$ python3 -q
>>> import numpy as np
>>> from numpy import linalg as LA
>>> np.set_printoptions(suppress=True, linewidth=100)
>>> Y = np.array([[5, 6, -2, -5], [8, 5, -5, -4], [7, 7, -2, 0], [-8, 2, -7, -3]])
>>> feats = np.triu(Y, 1)
>>> feats
array([[ 0,  6, -2, -5],
       [ 0,  0, -5, -4],
       [ 0,  0,  0,  0],
       [ 0,  0,  0,  0]])
>>> # rows 2 and 3 are equal
>>> Y = np.array([[-3, 1], [0, 2], [-1, 2], [-2, 2]])
>>> print(np.einsum("ij,ij->i", feats, feats))
[65 41  0  0]
>>> np.einsum("ik,kj->ij", feats, Y)
array([[ 12,  -2],
       [ 13, -18],
       [  0,   0],
       [  0,   0]])
>>> print(np.round(np.sort(LA.eigvals(feats)), 2))
[0. 0. 0. 0.]
>>> print(feats @ feats)
[[  0   0 -30 -24]
 [  0   0   0   0]
 [  0   0   0   0]
 [  0   0   0   0]]
>>> LA.matrix_rank(feats - feats[0, 0] * np.eye(4))
np.int64(2)
>>> LA.matrix_power(feats - np.diag(np.diag(feats)), 4)
array([[0, 0, 0, 0],
       [0, 0, 0, 0],
       [0, 0, 0, 0],
       [0, 0, 0, 0]])
>>> U, sigma, Vt = LA.svd(feats)
>>> sigma.round(2)
array([9.24, 4.55, 0.  , 0.  ])
>>> np.argmax(sigma[:-1] / (sigma[1:] + 1e-6)) + 1
np.int64(2)
>>> Y = U[:, :2] @ np.diag(sigma[:2]) @ Vt[:2]
>>> LA.matrix_rank(feats, rtol=0.05)
np.int64(2)
>>> round(float(np.abs(feats - Y).max()), 2)
0.0
>>> Y.round(2) + 0
array([[ 0.,  6., -2., -5.],
       [ 0.,  0., -5., -4.],
       [ 0.,  0.,  0.,  0.],
       [ 0.,  0.,  0.,  0.]])
>>> round(LA.norm(feats - Y, 2), 2), sigma[2]
(np.float64(0.0), np.float64(0.0))
>>> m1 = np.load("w.npy")
>>> m1
array([[0, 1, 0, 0],
       [0, 0, 1, 0],
       [1, 0, 0, 0],
       [0, 0, 0, 1]])
>>> rng = np.random.default_rng(3389)
>>> labels = rng.permutation(4)
>>> labels
array([1, 3, 0, 2])
>>> Y = m1[labels][:, labels]
>>> round(float(LA.det(Y)), 2), round(LA.det(m1[labels]), 2)
(1.0, np.float64(-1.0))
>>> np.round(np.sort(np.abs(LA.eigvals(Y))), 2)
array([1., 1., 1., 1.])
>>> np.trace(Y)
np.int64(1)
>>> Y
array([[0, 0, 0, 1],
       [0, 1, 0, 0],
       [1, 0, 0, 0],
       [0, 0, 1, 0]])
>>> np.allclose(Y, m1)
False
>>> Y = np.array([[3, -1, 2], [-1, 1, 0], [3, -3, 1], [0, -3, 0]])
>>> np.einsum("ij,ij->i", m1, m1)
array([1, 1, 1, 1])
>>> LA.matrix_rank(m1 @ Y)
np.int64(3)
>>> LA.matrix_rank(np.vstack([m1, Y.T]))
np.int64(4)
>>> r0 = np.array([1, 0, 0, 0])
>>> Y = m1 + np.outer(r0, np.eye(4)[2])
>>> LA.matrix_rank(Y - m1)
np.int64(1)
>>> Y
array([[0., 1., 1., 0.],
       [0., 0., 1., 0.],
       [1., 0., 0., 0.],
       [0., 0., 0., 1.]])
>>> round(LA.det(Y) / LA.det(m1), 2), round(float(1 + LA.solve(m1, r0)[2]), 2)
(np.float64(1.0), 1.0)
>>> LA.matrix_rank(LA.inv(Y) - LA.inv(m1), tol=1e-8)
np.int64(1)
>>> print((LA.matrix_power((m1 != 0) + (m1.T != 0) + np.eye(4), 4) > 0).astype(int))
[[1 1 1 0]
 [1 1 1 0]
 [1 1 1 0]
 [0 0 0 1]]
>>> np.flatnonzero(LA.matrix_power((m1 != 0) + (m1.T != 0) + np.eye(4), 4)[3])
array([3])
>>> blk = np.stack([m1, -1 * m1, m1[::-1]])
>>> blk.sum(axis=0)
array([[0, 0, 0, 1],
       [1, 0, 0, 0],
       [0, 0, 1, 0],
       [0, 1, 0, 0]])
>>> print(np.einsum("bij,cij->bc", blk, blk))
[[ 4 -4  0]
 [-4  4  0]
 [ 0  0  4]]
>>> np.round(LA.norm(blk, axis=(1, 2)), 2)
array([2., 2., 2.])
>>> np.round(LA.det(blk), 2)
array([1., 1., 1.])
>>> Y = np.array([[5]])
>>> Z = np.array([[3, -1], [-3, -2]])
>>> data = np.block([[Y, np.zeros((1, 2))], [np.zeros((2, 1)), Z]])
>>> print(data)
[[ 5.  0.  0.]
 [ 0.  3. -1.]
 [ 0. -3. -2.]]
>>> x0 = np.array([5, -5, 1])
>>> rhs = data @ x0
>>> b, lr = np.zeros(3), 1 / LA.norm(data, 2) ** 2
>>> for i in range(4):
...     b -= lr * data.T @ (data @ b - rhs)
...     if i % 1 == 0: print(i, round(LA.norm(data @ b - rhs), 2))
... 
0 6.21
1 3.19
2 2.43
3 1.99
>>> b.round(2)
array([ 5.  , -4.78,  0.07])
>>> round(LA.cond(data), 2)
np.float64(2.4)
>>> Y = data / LA.norm(data, axis=1, keepdims=True)
>>> C2 = Y @ Y.T
>>> print(C2.round(2))
[[ 1.    0.    0.  ]
 [ 0.    1.   -0.61]
 [ 0.   -0.61  1.  ]]
>>> C2[1].round(2)
array([ 0.  ,  1.  , -0.61])
>>> round(float(np.degrees(np.arccos(np.clip(C2[1, 2], -1, 1)))), 2)
127.87
>>> np.argwhere(np.triu(np.abs(C2) > 0.95, 1))
array([], shape=(0, 2), dtype=int64)
